In [1]: import numpy as np

In [2]: np.set_printoptions(precision=2, suppress=True, linewidth=100)

In [3]: rd = lambda a: np.round(a, 2) + 0

In [4]: data = np.loadtxt("x.csv", delimiter=",")

In [5]: data
Out[5]: 
array([[-2.77,  2.76,  1.36,  1.18, -2.78,  2.7 , -4.16, -1.36,  4.04, -4.2 ],
       [-3.47,  3.56,  1.76,  1.68, -3.56,  3.51, -5.15, -1.48,  5.26, -5.2 ],
       [-0.21,  0.15,  0.07,  0.26, -0.15,  0.13, -0.03, -0.13,  0.4 , -0.1 ],
       [-0.88,  0.8 ,  0.51,  0.47, -0.95,  0.88, -1.46, -0.42,  1.43, -1.29],
       [-3.64,  3.69,  1.7 ,  1.61, -3.62,  3.64, -5.34, -1.68,  5.37, -5.4 ],
       [-1.88,  1.89,  0.98,  1.12, -1.86,  1.91, -3.06, -0.87,  2.83, -2.89],
       [ 0.45, -0.54, -0.33, -0.42,  0.55, -0.51,  0.92,  0.26, -0.8 ,  0.97],
       [-2.11,  2.09,  1.03,  1.17, -2.28,  1.9 , -3.1 , -1.15,  2.94, -3.15],
       [-0.71,  0.77,  0.31,  0.61, -0.67,  0.86, -1.32, -0.26,  1.09, -1.45],
       [ 1.36, -1.33, -0.78, -0.57,  1.59, -1.51,  2.05,  0.78, -1.96,  2.03],
       [-2.75,  2.63,  1.42,  1.57, -2.77,  2.83, -4.17, -1.34,  3.98, -4.14],
       [ 0.94, -0.9 , -0.57, -0.39,  1.04, -0.88,  1.31,  0.56, -1.3 ,  1.3 ],
       [ 0.47, -0.37, -0.14, -0.19,  0.36, -0.45,  0.74,  0.3 , -0.72,  0.77],
       [-0.1 ,  0.21,  0.01,  0.02, -0.11, -0.18, -0.19, -0.07,  0.23, -0.18],
       [ 0.15, -0.09,  0.11,  0.06, -0.01, -0.17,  0.01,  0.02, -0.03,  0.22],
       [ 1.42, -1.69, -0.95, -0.86,  1.65, -1.5 ,  2.3 ,  0.9 , -2.43,  2.34],
       [-1.92,  2.01,  1.03,  0.85, -1.97,  1.95, -2.8 , -0.86,  3.13, -3.02],
       [-0.02,  0.25,  0.1 ,  0.15,  0.27, -0.02, -0.02, -0.17, -0.09, -0.02],
       [-0.12,  0.35,  0.  , -0.01, -0.28,  0.24, -0.32,  0.03,  0.25,  0.  ],
       [-2.17,  2.17,  0.85,  1.21, -2.03,  2.16, -3.29, -1.24,  3.15, -3.26]])

In [6]: vec = np.array([1, -1, 0, -3, 2, 3, -3, 1, 2, -3])

In [7]: target = data @ vec

In [8]: rd(np.linalg.solve(data.T @ data, data.T @ target))
Out[8]: array([ 1., -1.,  0., -3.,  2.,  3., -3.,  1.,  2., -3.])

In [9]: rd(np.linalg.lstsq(data, target)[0])
Out[9]: array([ 1., -1.,  0., -3.,  2.,  3., -3.,  1.,  2., -3.])

In [10]: rng = np.random.default_rng(96431)

In [11]: target = target + 0.02 * rng.normal(size=20)

In [12]: rd(target)
Out[12]: 
array([ 25.26,  31.44,   0.03,   8.36,  32.8 ,  17.52,  -5.18,  16.9 ,   8.15, -12.33,  24.47,
        -7.42,  -4.88,   0.4 ,  -1.17, -13.42,  18.29,  -0.46,   1.21,  19.17])

In [13]: c, *_ = np.linalg.lstsq(data, target)

In [14]: c.round()
Out[14]: array([ 1., -1.,  0., -3.,  2.,  3., -3.,  1.,  2., -3.])

In [15]: rd(c)
Out[15]: array([ 0.97, -1.01,  0.05, -2.94,  2.03,  2.98, -3.02,  1.  ,  2.05, -2.91])

In [16]: [round(float(np.linalg.norm(np.linalg.solve(data.T @ data + lam * np.eye(10), data.T @ target))), 2) for lam in (0, 1, 10, 100)]
Out[16]: [6.81, 2.93, 2.62, 2.33]
